$ python -q
>>> import numpy as np
>>> np.set_printoptions(suppress=True, linewidth=100)
>>> rng = np.random.default_rng(97626)
>>> M = np.array([[0, 1, 1, 2, 1, 0, 0, 1, 0, -1],
...     [-1, 1, -1, 1, 1, -1, 1, 2, -2, 0],
...     [2, 1, 1, 1, -2, 0, -1, -1, 1, -1],
...     [2, 2, -1, 1, -2, 0, 2, -1, 2, -2],
...     [2, -2, -2, 0, -2, -1, -2, 2, 2, -1],
...     [2, 2, -1, 0, -2, -1, -2, -2, 2, 2]]) * (rng.random((6, 10)) < 0.3)
>>> print(M)
[[ 0  1  0  0  0  0  0  0  0 -1]
 [ 0  0  0  1  0  0  0  0  0  0]
 [ 0  1  1  0  0  0  0 -1  1  0]
 [ 0  2  0  0  0  0  0  0  0 -2]
 [ 2 -2  0  0 -2 -1  0  0  2 -1]
 [ 2  0  0  0 -2  0 -2  0  0  0]]
>>> r = np.linalg.matrix_rank(M)
>>> print(r)
5
>>> N = np.linalg.svd(M)[2][r:].T
>>> print(N.shape)
(10, 5)
>>> print([int(np.linalg.matrix_rank(M[:, :j + 1])) for j in range(10)])
[1, 2, 3, 4, 4, 5, 5, 5, 5, 5]
>>> print(np.linalg.matrix_rank(M.T @ M), np.linalg.matrix_rank(M @ M.T))
5 5
>>> print([int(np.linalg.matrix_rank(np.delete(M, i, axis=0))) for i in range(6)])
[5, 4, 4, 5, 4, 4]
>>> print(np.abs(np.diag(np.linalg.qr(M)[1])) > 1e-9)
[ True  True  True  True False  True]
>>> print(np.round(M @ np.linalg.pinv(M) @ M, 2) + 0)
[[ 0.  1.  0.  0.  0.  0.  0.  0.  0. -1.]
 [ 0.  0.  0.  1.  0.  0.  0.  0.  0.  0.]
 [ 0.  1.  1.  0.  0.  0.  0. -1.  1.  0.]
 [ 0.  2.  0.  0.  0.  0.  0.  0.  0. -2.]
 [ 2. -2.  0.  0. -2. -1.  0.  0.  2. -1.]
 [ 2.  0.  0.  0. -2.  0. -2.  0.  0.  0.]]
>>> print(np.allclose(M[:-1].T @ np.linalg.lstsq(M[:-1].T, M[-1])[0], M[-1]))
False
>>> print(np.round(np.trace(np.linalg.pinv(M) @ M), 2))
5.0
>>> arr = np.loadtxt("w.csv", delimiter=",")
>>> print(arr.round(2))
[[-0.52  2.72 -1.36  5.54 -4.23  3.35 -5.23  1.83]
 [-0.05 -4.97  0.3  -4.25  2.2  -5.78  3.85 -2.  ]
 [-1.12 -6.05 -1.93  1.   -3.15 -6.69 -1.32 -1.02]
 [-0.63  2.16 -1.55  5.67 -4.56  2.73 -5.39  1.74]
 [-0.26  3.88 -0.88  5.06 -3.36  4.61 -4.7   1.96]
 [-0.13  4.37 -0.64  4.75 -2.89  5.14 -4.37  1.99]
 [ 0.55  6.13  0.68  2.41 -0.04  6.97 -1.99  1.82]
 [ 0.29  5.63  0.17  3.45 -1.2   6.47 -3.03  1.95]
 [-0.31 -5.66 -0.19 -3.4   1.14 -6.5   2.98 -1.95]
 [-0.45 -5.97 -0.48 -2.83  0.5  -6.81  2.41 -1.88]
 [ 1.05  6.22  1.76 -0.43  2.67  6.91  0.78  1.19]
 [ 0.95  6.35  1.54  0.25  2.07  7.09  0.12  1.37]
 [-0.2  -5.39  0.02 -3.79  1.61 -6.22  3.37 -1.98]
 [ 1.26  2.81  2.49 -4.76  5.51  2.85  4.79 -0.51]
 [ 0.27 -3.83  0.9  -5.09  3.4  -4.56  4.72 -1.96]
 [-0.61 -6.22 -0.81 -2.11 -0.27 -7.05  1.7  -1.77]
 [-0.21 -5.43 -0.01 -3.74  1.55 -6.26  3.32 -1.98]
 [-1.23 -2.36 -2.46  5.   -5.57 -2.34 -4.99  0.66]
 [-0.79 -6.37 -1.18 -1.24 -1.15 -7.16  0.84 -1.6 ]
 [-0.83 -6.38 -1.26 -1.03 -1.35 -7.17  0.64 -1.56]
 [-1.25 -2.68 -2.48  4.83 -5.53 -2.71 -4.85  0.55]
 [ 0.75 -1.5   1.75 -5.76  4.89 -2.    5.51 -1.63]
 [ 1.29  4.69  2.41 -3.25  4.77  5.04  3.42  0.23]
 [ 0.8   6.37  1.21  1.16  1.22  7.17 -0.77  1.59]
 [-1.17 -1.67 -2.4   5.3  -5.6  -1.56 -5.24  0.86]
 [-1.2  -5.72 -2.12  1.76 -3.74 -6.28 -2.03 -0.78]
 [-1.19 -1.89 -2.42  5.21 -5.6  -1.81 -5.17  0.8 ]
 [-0.55 -6.12 -0.67 -2.43  0.06 -6.96  2.01 -1.82]
 [-1.07 -6.18 -1.81  0.6  -2.82 -6.85 -0.94 -1.14]
 [-1.21 -5.65 -2.16  1.89 -3.84 -6.19 -2.16 -0.74]]
>>> C2 = np.cov(arr, rowvar=False)
>>> print(round(float(np.corrcoef(arr[:, 1], arr[:, 4])[0, 1]), 2))
0.16
>>> print(np.round(np.median(arr, axis=0), 2))
[-0.38 -2.52 -0.66  0.43 -0.71 -2.52 -0.32 -0.62]
>>> print(np.round(np.linalg.eigvalsh(C2)[::-1], 2) + 0)
[62.51 35.92  0.    0.    0.    0.    0.    0.  ]
>>> print(np.round(np.corrcoef(arr.T), 2))
[[ 1.    0.67  0.98 -0.46  0.84  0.64  0.52  0.19]
 [ 0.67  1.    0.51  0.35  0.16  1.   -0.28  0.85]
 [ 0.98  0.51  1.   -0.63  0.93  0.48  0.68 -0.01]
 [-0.46  0.35 -0.63  1.   -0.87  0.38 -1.    0.79]
 [ 0.84  0.16  0.93 -0.87  1.    0.13  0.9  -0.38]
 [ 0.64  1.    0.48  0.38  0.13  1.   -0.31  0.87]
 [ 0.52 -0.28  0.68 -1.    0.9  -0.31  1.   -0.74]
 [ 0.19  0.85 -0.01  0.79 -0.38  0.87 -0.74  1.  ]]
